$ ipython --no-banner

In [1]: import numpy as np

In [2]: from numpy import linalg as LA

In [3]: np.set_printoptions(precision=2, suppress=True, linewidth=160, sign=" ")

In [4]: A = np.loadtxt("test13.csv", delimiter=",")

In [5]: print(A)
[[ 5.  1.  0.  1.]
 [ 3.  0.  3.  1.]
 [ 2.  5.  5.  2.]
 [ 4.  4.  5.  5.]]

In [6]: print(LA.norm(A, axis=1).argmax())
3

In [7]: print(round(LA.norm(A) ** 2 / LA.norm(A, 2) ** 2, 2))
1.19

In [8]: print(A[3] @ A[2])
63.0

In [9]: def softmax(z):
   ...:     e = np.exp(z - z.max(axis=-1, keepdims=True))
   ...:     return e / e.sum(axis=-1, keepdims=True)
   ...: 

In [10]: print(softmax(A[1]))
[ 0.46  0.02  0.46  0.06]

In [11]: print(softmax(A[1] + 5))
[ 0.46  0.02  0.46  0.06]

In [12]: att = A @ A.T / np.sqrt(4)

In [13]: print(np.round(softmax(att + np.triu(np.full(att.shape, -np.inf), 1)), 2) + 0)
[[ 1.    0.    0.    0.  ]
 [ 0.18  0.82  0.    0.  ]
 [ 0.    0.    1.    0.  ]
 [ 0.    0.    0.    1.  ]]

In [14]: print(softmax(att)[1] @ A)
[ 3.98  4.    5.    4.96]

In [15]: f = np.array([-5, 5, 5, 4])

In [16]: Y = A + np.outer(f, np.eye(4)[0])

In [17]: print(Y)
[[ 0.  1.  0.  1.]
 [ 8.  0.  3.  1.]
 [ 7.  5.  5.  2.]
 [ 8.  4.  5.  5.]]

In [18]: print(round(float(LA.det(Y) / LA.det(A)), 2), round(1 + LA.solve(A, f)[0], 2))
0.26 0.26

In [19]: mat = np.loadtxt("run8.csv", delimiter=",")

In [20]: print(mat)
[[ 0.68 -1.04  2.65 -0.65]
 [-0.14 -2.09  1.91 -0.98]
 [-0.68  1.04 -2.65  0.65]
 [ 0.13  2.08 -1.92  0.98]
 [ 0.6  -1.17  2.6  -0.69]
 [ 1.56  2.09  1.32  0.67]
 [ 1.13 -0.18  2.76 -0.33]
 [-1.47 -2.32 -0.89 -0.8 ]
 [-1.07 -2.59  0.31 -1.02]
 [-0.93 -2.58  0.62 -1.04]]

In [21]: # rows and columns are dependent

In [22]: U, sig, Vt = LA.svd(mat)

In [23]: vecs = Vt[:(sig > 1e-8).sum()]

In [24]: rng = np.random.default_rng(7035)

In [25]: x = mat[4] + 4 * mat[8] + rng.integers(2) * np.eye(4)[1]

In [26]: print(x)
[ -3.68 -10.54   3.86  -4.77]

In [27]: print(np.diag(vecs.T @ vecs))
[ 0.28  0.75  0.85  0.12]

In [28]: print(np.round(LA.norm(x - vecs.T @ vecs @ x), 2))
0.5

In [29]: print(LA.matrix_rank(np.vstack([mat, x])))
3

In [30]: G = mat.T @ mat

In [31]: print(np.diag(G))
[  9.18  35.48  38.78   6.56]

In [32]: print(round(float(np.trace(G)), 2), (mat ** 2).sum())
90.0 90.0

In [33]: print(np.round(LA.svd(mat, compute_uv=False) ** 2, 2) + 0)
[ 57.54  32.46   0.     0.  ]

In [34]: print(LA.matrix_rank(G))
2

In [35]: J = np.load("x.npy")

In [36]: print(J.round(2) + 0)
[[ 0.58 -0.05  0.37 -0.32]
 [-0.05  0.   -0.03  0.03]
 [ 0.37 -0.03  0.24 -0.2 ]
 [-0.32  0.03 -0.2   0.17]]

In [37]: print(np.argsort(-LA.norm(J, axis=0).round(6), kind="stable")[:3])
[ 0  2  3]

In [38]: print(LA.cond(J) > 100)
True

In [39]: E = np.load("sample3.npy")

In [40]: print(E)
[[ 2. -6.  2.  4.]
 [-6.  7. -3. -6.]
 [ 2. -3. -1.  2.]
 [ 4. -6.  2.  2.]]

In [41]: # equal to its transpose

In [42]: f = np.array([4, 4, 1, 2])

In [43]: Y = E + np.outer(f, np.eye(4)[0])

In [44]: print(LA.matrix_rank(Y - E))
1

In [45]: print(LA.matrix_rank(LA.inv(Y) - LA.inv(E), tol=1e-8))
1

In [46]: print(Y)
[[ 6. -6.  2.  4.]
 [-2.  7. -3. -6.]
 [ 3. -3. -1.  2.]
 [ 6. -6.  2.  2.]]

In [47]: x = np.array([2, 1, 2, 1])

In [48]: rhs = E @ x

In [49]: print(rhs)
[  6. -17.   1.   8.]

In [50]: print(LA.solve(E, -1 * rhs))
[-2. -1. -2. -1.]

In [51]: print(np.round(LA.solve(E.T, E[2]), 2) + 0)
[ 0.  0.  1.  0.]

In [52]: arr = np.load("case14.npy")

In [53]: print(arr)
[[-0.71 -0.71  0.    0.  ]
 [ 0.71 -0.71  0.    0.  ]
 [ 0.    0.    1.    0.  ]
 [ 0.    0.    0.    1.  ]]

In [54]: f = np.array([2, 1, 1, 2])

In [55]: Y = arr + np.outer(f, np.eye(4)[3])

In [56]: print(np.round(LA.det(Y) / LA.det(arr), 2), np.round(1 + LA.solve(arr, f)[3], 2))
3.0 3.0

In [57]: print(LA.matrix_rank(LA.inv(Y) - LA.inv(arr), tol=1e-8))
1

In [58]: F = np.loadtxt("m.csv", delimiter=",")

In [59]: print(F)
[[ 2.  0.  0.  0.  0.]
 [ 0. -3.  0.  0.  0.]
 [ 2. -3. -3.  0.  0.]
 [-3.  1.  0.  3.  0.]
 [-3. -3. -3. -1. -3.]]

In [60]: P = np.triu(np.array([[1, 3, -1, 0, 2],
    ...:     [3, 2, 0, -1, -3],
    ...:     [-2, -3, -1, 1, 0],
    ...:     [2, 0, -2, 0, 1],
    ...:     [3, -2, -1, 0, 3]]), 1) + np.eye(5)

In [61]: Y = P @ F @ LA.inv(P)

In [62]: print(np.trace(Y), np.trace(F))
-4.0 -4.0

In [63]: print(P @ F - F @ P)
[[ -8. -18.  -1.  -2. -10.]
 [ 12.   8.   9.  -3.   0.]
 [ -3.  -5.   2.   3. -13.]
 [ -3.   6.  -6.   0.   3.]
 [  0.   9.  -3.   0.  -2.]]

In [64]: t = np.radians(173)

In [65]: R = np.eye(5)

In [66]: R[0, 0] = R[1, 1] = np.cos(t)

In [67]: R[0, 1], R[1, 0] = -np.sin(t), np.sin(t)

In [68]: print(R)
[[-0.99 -0.12  0.    0.    0.  ]
 [ 0.12 -0.99  0.    0.    0.  ]
 [ 0.    0.    1.    0.    0.  ]
 [ 0.    0.    0.    1.    0.  ]
 [ 0.    0.    0.    0.    1.  ]]

In [69]: Y = F @ R.T

In [70]: print(LA.svd(F, compute_uv=False), LA.svd(Y, compute_uv=False))
[ 6.93  5.49  2.84  2.06  0.73] [ 6.93  5.49  2.84  2.06  0.73]

In [71]: idx = rng.permutation(5)

In [72]: Y = R[:, idx] * rng.choice([-1, 1], 5)

In [73]: print(Y)
[[-0.99 -0.   -0.   -0.12 -0.  ]
 [ 0.12 -0.   -0.   -0.99 -0.  ]
 [ 0.   -0.   -0.    0.   -1.  ]
 [ 0.   -0.   -1.    0.   -0.  ]
 [ 0.   -1.   -0.    0.   -0.  ]]

In [74]: U, _, Vt = LA.svd(R.T @ Y)

In [75]: print(np.round(U @ Vt, 2) + 0)
[[ 1.  0.  0.  0.  0.]
 [ 0.  0.  0.  1.  0.]
 [ 0.  0.  0.  0. -1.]
 [ 0.  0. -1.  0.  0.]
 [ 0. -1.  0.  0.  0.]]

In [76]: print(np.round(LA.lstsq(R, Y)[0], 2) + 0)
[[ 1.  0.  0.  0.  0.]
 [ 0.  0.  0.  1.  0.]
 [ 0.  0.  0.  0. -1.]
 [ 0.  0. -1.  0.  0.]
 [ 0. -1.  0.  0.  0.]]

In [77]: print(np.kron(np.eye(2, dtype=int), F))
[[ 2.  0.  0.  0.  0.  0.  0.  0.  0.  0.]
 [ 0. -3.  0.  0.  0.  0. -0.  0.  0.  0.]
 [ 2. -3. -3.  0.  0.  0. -0. -0.  0.  0.]
 [-3.  1.  0.  3.  0. -0.  0.  0.  0.  0.]
 [-3. -3. -3. -1. -3. -0. -0. -0. -0. -0.]
 [ 0.  0.  0.  0.  0.  2.  0.  0.  0.  0.]
 [ 0. -0.  0.  0.  0.  0. -3.  0.  0.  0.]
 [ 0. -0. -0.  0.  0.  2. -3. -3.  0.  0.]
 [-0.  0.  0.  0.  0. -3.  1.  0.  3.  0.]
 [-0. -0. -0. -0. -0. -3. -3. -3. -1. -3.]]

In [78]: print(LA.eigvals(F))
[-3.  3. -3.  2. -3.]

In [79]: print(np.einsum("ij,ji->", F, F))
40.0

In [80]: print(round(float(LA.det(F[::-1])), 2))
-162.0

In [81]: print(np.poly(F))
[  1.   4. -12. -54.  27. 162.]

In [82]: print(round(float(LA.det(F.T)), 2))
-162.0
